% ipython --no-banner

In [1]: import numpy as np

In [2]: from numpy import linalg as LA

In [3]: np.set_printoptions(precision=3, suppress=True, linewidth=140)

In [4]: W0 = np.load("arr.npy")

In [5]: print(W0)
[[-6  0 -9  0]
 [ 6  0  9  0]
 [ 6  0  9  0]]

In [6]: x = np.array([3, -1, -3, 0])

In [7]: print(np.einsum("ij,j->i", W0, x))
[ 9 -9 -9]

In [8]: print(W0 @ np.eye(4)[0])
[-6.  6.  6.]

In [9]: print(W0 @ (2 * x))
[ 18 -18 -18]

In [10]: print(W0 * x)
[[-18   0  27   0]
 [ 18   0 -27   0]
 [ 18   0 -27   0]]

In [11]: print(LA.norm(W0 @ x) <= LA.norm(W0, 2) * LA.norm(x) + 1e-9)
True

In [12]: print((W0 @ x).argmax())
0

In [13]: basis = np.array([[-2, 3, 2], [1, 1, 3], [1, -3, 1]])

In [14]: rng = np.random.default_rng(90858)

In [15]: K = (rng.random((25, 3)) < 0.25) @ basis

In [16]: print(K)
[[ 0  0  0]
 [ 1  1  3]
 [-2  3  2]
 [ 0  0  0]
 [ 2 -2  4]
 [-1  4  5]
 [-2  3  2]
 [ 1 -3  1]
 [-1  4  5]
 [ 1 -3  1]
 [ 0  0  0]
 [ 0  0  0]
 [ 1  1  3]
 [ 1  1  3]
 [ 0  0  0]
 [-1  4  5]
 [-2  3  2]
 [ 1  1  3]
 [ 0  0  0]
 [ 0  0  0]
 [ 0  0  0]
 [ 0  0  0]
 [ 1  1  3]
 [ 1 -3  1]
 [-2  3  2]]

In [17]: O, r_ = LA.qr(K)

In [18]: print(r_)
[[-5.568  7.903  0.898]
 [ 0.    -7.586 -9.874]
 [ 0.     0.    -7.53 ]]

In [19]: print(np.allclose(r_.T @ r_, K.T @ K))
True

In [20]: print(np.round(O.T @ O, 3) + 0)
[[1. 0. 0.]
 [0. 1. 0.]
 [0. 0. 1.]]

In [21]: print(np.trace(O @ O.T))
3.0

In [22]: print(np.abs(np.diag(r_)))
[5.568 7.586 7.53 ]

In [23]: print(round(float(abs(r_[0, 0])), 3), np.round(LA.norm(K[:, 0]), 3))
5.568 5.568

In [24]: print(np.round(LA.norm(K[19] - K[18]), 3))
0.0

In [25]: print(LA.norm(K, axis=0))
[ 5.568 10.954 12.45 ]

In [26]: print(round(LA.norm(K, "nuc"), 3))
26.083

In [27]: def softmax(z):
    ...:     e = np.exp(z - z.max(axis=-1, keepdims=True))
    ...:     return e / e.sum(axis=-1, keepdims=True)
    ...: 

In [28]: print(np.round(softmax(10 * K[7]), 3) + 0)
[0.5 0.  0.5]

In [29]: print(softmax(K).sum(axis=1))
[1. 1. 1. 1. 1. 1. 1. 1. 1. 1. 1. 1. 1. 1. 1. 1. 1. 1. 1. 1. 1. 1. 1. 1. 1.]

In [30]: print(softmax(K[7]))
[0.495 0.009 0.495]

In [31]: att = K @ K.T / np.sqrt(3)

In [32]: print(softmax(att).round(6).argmax(axis=1))
[0 5 5 0 4 5 5 4 5 4 0 0 5 5 0 5 5 5 0 0 0 0 5 4 5]

In [33]: lab = K[:, 0] > np.median(K[:, 0])

In [34]: u = K[lab].mean(axis=0) - K[~lab].mean(axis=0)

In [35]: print(np.argsort(-np.abs(u).round(6), kind="stable"))
[1 0 2]

In [36]: print(lab.astype(int))
[0 1 0 0 1 0 0 1 0 1 0 0 1 1 0 0 0 1 0 0 0 0 1 1 0]
